$ ipython --no-banner

In [1]: import numpy as np

In [2]: np.set_printoptions(precision=2, suppress=True, linewidth=140, legacy="1.25")

In [3]: M = np.loadtxt("run9.csv", delimiter=",")

In [4]: M
Out[4]: 
array([[ 1.,  0.,  0.,  0.,  1.,  6.],
       [ 0.,  2.,  2.,  0.,  0.,  0.],
       [ 0.,  0.,  0.,  0.,  0.,  5.],
       [ 0.,  0.,  0.,  0.,  0.,  3.],
       [ 0.,  1.,  0.,  1.,  0.,  5.],
       [ 6.,  0.,  3.,  0.,  0.,  4.],
       [ 9.,  0.,  7.,  3.,  0.,  5.],
       [ 5.,  2.,  9.,  7.,  0.,  3.],
       [ 2.,  0.,  2.,  0.,  0.,  3.],
       [ 0.,  0.,  4.,  0.,  0.,  2.],
       [ 5.,  1.,  0.,  0.,  2.,  6.],
       [ 0.,  0.,  0.,  0.,  0.,  4.],
       [ 0.,  2.,  2.,  0.,  0.,  1.],
       [ 0.,  1.,  0.,  0.,  0.,  1.],
       [ 1.,  2.,  7.,  3.,  0.,  1.],
       [ 3.,  2.,  0.,  2.,  1.,  5.],
       [ 8.,  0.,  2.,  0.,  1.,  5.],
       [ 8.,  2.,  9.,  7.,  0.,  4.],
       [ 1.,  1.,  5.,  4.,  0.,  3.],
       [ 7.,  0.,  1.,  0.,  0.,  5.],
       [ 3.,  0.,  0.,  0.,  0.,  5.],
       [ 0.,  0.,  0.,  0.,  0.,  2.],
       [ 5.,  2.,  6.,  1.,  0.,  2.],
       [10.,  1.,  8.,  5.,  0.,  5.],
       [ 0.,  0.,  0.,  0.,  0.,  2.],
       [ 1.,  0.,  0.,  0.,  0.,  7.],
       [ 6.,  0.,  4.,  2.,  0.,  5.],
       [ 8.,  2.,  6.,  6.,  0.,  5.],
       [ 0.,  1.,  0.,  0.,  0.,  2.],
       [ 0.,  0.,  0.,  0.,  0.,  1.],
       [10.,  1.,  5.,  0.,  2.,  4.],
       [ 2.,  0.,  0.,  0.,  0.,  6.],
       [ 0.,  2.,  0.,  1.,  1.,  5.],
       [ 0.,  0.,  0.,  0.,  0.,  6.],
       [ 0.,  0.,  0.,  0.,  0.,  1.],
       [ 0.,  1.,  0.,  0.,  0.,  3.],
       [ 6.,  1.,  3.,  0.,  0.,  4.],
       [ 0.,  0.,  0.,  0.,  0.,  0.],
       [ 0.,  2.,  0.,  0.,  0.,  2.],
       [ 6.,  0.,  4.,  2.,  0.,  5.],
       [ 0.,  0.,  0.,  0.,  0.,  5.]])

In [5]: C = M[[8, 28]].astype(float)

In [6]: for _ in range(5):
   ...:     idx = np.linalg.norm(M[:, None] - C, axis=-1).argmin(axis=1)
   ...:     C = np.array([M[idx == j].mean(axis=0) for j in range(2)])
   ...: 

In [7]: idx
Out[7]: array([1, 1, 1, 1, 1, 0, 0, 0, 1, 1, 1, 1, 1, 1, 0, 1, 0, 0, 0, 0, 1, 1, 0, 0, 1, 1, 0, 0, 1, 1, 0, 1, 1, 1, 1, 1, 0, 1, 1, 0, 1])

In [8]: np.abs(C[1] - C[0]).argmax()
Out[8]: 0

In [9]: np.bincount(idx)
Out[9]: array([15, 26])

In [10]: idx = M[:, 5] > np.median(M[:, 5])

In [11]: r0 = M[idx].mean(axis=0) - M[~idx].mean(axis=0)

In [12]: np.round((((M - M.mean(axis=0)) @ r0 > 0) == idx).mean(), 2)
Out[12]: 0.9

In [13]: np.argsort(-np.abs(r0).round(6), kind="stable")
Out[13]: array([5, 0, 2, 1, 3, 4])

In [14]: ((M - M.mean(axis=0)) @ r0 > 0).astype(int)
Out[14]: array([1, 0, 1, 0, 1, 1, 1, 0, 0, 0, 1, 0, 0, 0, 0, 1, 1, 1, 0, 1, 1, 0, 0, 1, 0, 1, 1, 1, 0, 0, 1, 1, 1, 1, 0, 0, 1, 0, 0, 1, 1])

In [15]: r0
Out[15]: array([ 1.92, -0.37, -0.7 ,  0.27,  0.25,  3.07])

In [16]: idx.astype(int)
Out[16]: array([1, 0, 1, 0, 1, 0, 1, 0, 0, 0, 1, 0, 0, 0, 0, 1, 1, 0, 0, 1, 1, 0, 0, 1, 0, 1, 1, 1, 0, 0, 0, 1, 1, 1, 0, 0, 0, 0, 0, 1, 1])

In [17]: rng = np.random.default_rng(686115)

In [18]: idx = rng.integers(0, 2, 9)

In [19]: J = np.triu((idx[:, None] == idx) & (rng.random((9, 9)) < 0.8), 1).astype(int)

In [20]: J += J.T

In [21]: J
Out[21]: 
array([[0, 0, 0, 0, 0, 0, 0, 0, 0],
       [0, 0, 0, 0, 0, 0, 1, 0, 0],
       [0, 0, 0, 0, 0, 1, 0, 1, 0],
       [0, 0, 0, 0, 0, 0, 1, 0, 1],
       [0, 0, 0, 0, 0, 1, 0, 1, 0],
       [0, 0, 1, 0, 1, 0, 0, 1, 0],
       [0, 1, 0, 1, 0, 0, 0, 0, 1],
       [0, 0, 1, 0, 1, 1, 0, 0, 0],
       [0, 0, 0, 1, 0, 0, 1, 0, 0]])

In [22]: left, sv, Vh = np.linalg.svd(J)

In [23]: evecs = Vh[:(sv > 1e-8).sum()]

In [24]: x0 = J[5] + 2 * J[1] + rng.integers(2) * np.eye(9)[2]

In [25]: x0
Out[25]: array([0., 0., 2., 0., 1., 0., 2., 1., 0.])

In [26]: print(np.allclose(evecs.T @ evecs @ x0, x0))
False

In [27]: round(float(np.linalg.norm(x0 - evecs.T @ evecs @ x0)), 2)
Out[27]: 0.71

In [28]: np.diag(evecs.T @ evecs)
Out[28]: array([0. , 1. , 0.5, 1. , 0.5, 1. , 1. , 1. , 1. ])

In [29]: left, sv, Vh = np.linalg.svd(J)

In [30]: sv.round(2) + 0
Out[30]: array([2.56, 2.17, 1.56, 1.48, 1.  , 1.  , 0.31, 0.  , 0.  ])

In [31]: Y = left[:, :7] @ np.diag(sv[:7]) @ Vh[:7]

In [32]: round(float(np.linalg.norm(J - Y) / np.linalg.norm(J)), 2)
Out[32]: 0.0

In [33]: np.linalg.matrix_rank(J, rtol=0.05)
Out[33]: 7

In [34]: np.argwhere(np.triu(J))
Out[34]: 
array([[1, 6],
       [2, 5],
       [2, 7],
       [3, 6],
       [3, 8],
       [4, 5],
       [4, 7],
       [5, 7],
       [6, 8]])

In [35]: L = np.diag(J.sum(axis=1)) - J

In [36]: print(L @ np.ones(9))
[0. 0. 0. 0. 0. 0. 0. 0. 0.]

In [37]: np.round(np.linalg.eigvalsh(L), 2) + 0
Out[37]: array([0., 0., 0., 1., 2., 3., 4., 4., 4.])

In [38]: round(np.linalg.det(L[1:, 1:]))
Out[38]: 0

In [39]: Ac = M - M.mean(axis=0)

In [40]: evecs = np.linalg.svd(Ac)[2][:1]

In [41]: Y = Ac - Ac @ evecs.T @ evecs

In [42]: (Ac @ evecs.T).std(axis=0)
Out[42]: array([4.33])

In [43]: np.linalg.norm(Y, axis=1).round(6).argmax()
Out[43]: 14

In [44]: round(float(np.linalg.norm(Y) / np.linalg.norm(Ac)), 2)
Out[44]: 0.57

In [45]: np.round(np.diag(evecs.T @ evecs), 2) + 0
Out[45]: array([0.5 , 0.  , 0.35, 0.12, 0.  , 0.01])
